>>> import numpy as np
>>> np.set_printoptions(precision=2, suppress=True, linewidth=200)
>>> rd = lambda a: np.round(a, 2) + 0
>>> rng = np.random.default_rng(121525)
>>> data = np.eye(4, dtype=int)[rng.permutation(4)]
>>> print(data)
[[0 0 0 1]
 [1 0 0 0]
 [0 1 0 0]
 [0 0 1 0]]
>>> A2 = data / np.sqrt((data ** 2).mean(axis=1, keepdims=True))
>>> print(np.linalg.matrix_rank(data - data.mean(axis=1, keepdims=True)))
3
>>> A = np.array([[0.05, 0.57, 1.92],
...     [0.1, 1.77, 8.35],
...     [-0.09, 0.45, -2.8],
...     [0.03, -0.38, 9.1],
...     [0.04, 1.43, -6.14],
...     [0.04, 0.78, -4.26],
...     [-0.05, 1.44, 0.24],
...     [-0.09, -1.0, 4.51],
...     [0.24, 1.17, 4.14],
...     [-0.08, -0.6, 3.32],
...     [0.03, 0.31, -3.28],
...     [-0.13, -0.54, -8.1],
...     [-0.08, -0.74, -3.35]])
>>> x0 = np.array([3, 0, 0])
>>> rhs = A @ x0
>>> print(rd(np.linalg.solve(A.T @ A, A.T @ rhs)))
[3. 0. 0.]
>>> print(rd(np.linalg.pinv(A) @ A))
[[1. 0. 0.]
 [0. 1. 0.]
 [0. 0. 1.]]
>>> print(rd(rhs))
[ 0.15  0.3  -0.27  0.09  0.12  0.12 -0.15 -0.27  0.72 -0.24  0.09 -0.39 -0.24]
>>> rhs = rhs + 0.05 * rng.normal(size=13)
>>> print(rd(rhs))
[ 0.18  0.31 -0.22  0.03  0.13  0.07 -0.07 -0.34  0.69 -0.33  0.09 -0.29 -0.26]
>>> beta, *_ = np.linalg.lstsq(A, rhs)
>>> print(rd(A.T @ (rhs - A @ beta)))
[0. 0. 0.]
>>> print(rd(beta))
[2.77 0.03 0.  ]
>>> M = np.load("test1.npy")
>>> print(M)
[[ 4. -2. -3. -1.]
 [-2.  7.  6.  2.]
 [-3.  6. 12.  3.]
 [-1.  2.  3.  4.]]
>>> z = rng.permutation(4)
>>> A2 = M[:, z] * rng.choice([-1, 1], 4)
>>> print(A2)
[[-2. -3.  4. -1.]
 [ 7.  6. -2.  2.]
 [ 6. 12. -3.  3.]
 [ 2.  3. -1.  4.]]
>>> left, _, Vt = np.linalg.svd(M.T @ A2)
>>> print(rd(left @ Vt))
[[0. 0. 1. 0.]
 [1. 0. 0. 0.]
 [0. 1. 0. 0.]
 [0. 0. 0. 1.]]
>>> print(rd(np.linalg.norm(M, 2)))
18.0
>>> print(M[2] @ M[1])
126.0
>>> print(rd(np.linalg.norm(M[2] - M[1])))
6.24
>>> print(rd(np.linalg.norm(M, "nuc")))
27.0
>>> left, sig, Vt = np.linalg.svd(M, full_matrices=False)
>>> print((sig > 1e-8).sum())
4
>>> print(rd(sig / sig[0]))
[1.   0.17 0.17 0.17]
>>> print(rd(np.abs(Vt[0])))
[0.26 0.52 0.77 0.26]
>>> print(rd(np.sqrt((sig ** 2).sum())), rd(np.linalg.norm(M)))
18.73 18.73
>>> print(rd(left.T @ M @ Vt.T))
[[18.  0.  0.  0.]
 [ 0.  3.  0.  0.]
 [ 0.  0.  3.  0.]
 [ 0.  0.  0.  3.]]
>>> print(left.shape, sig.shape, Vt.shape)
(4, 4) (4,) (4, 4)
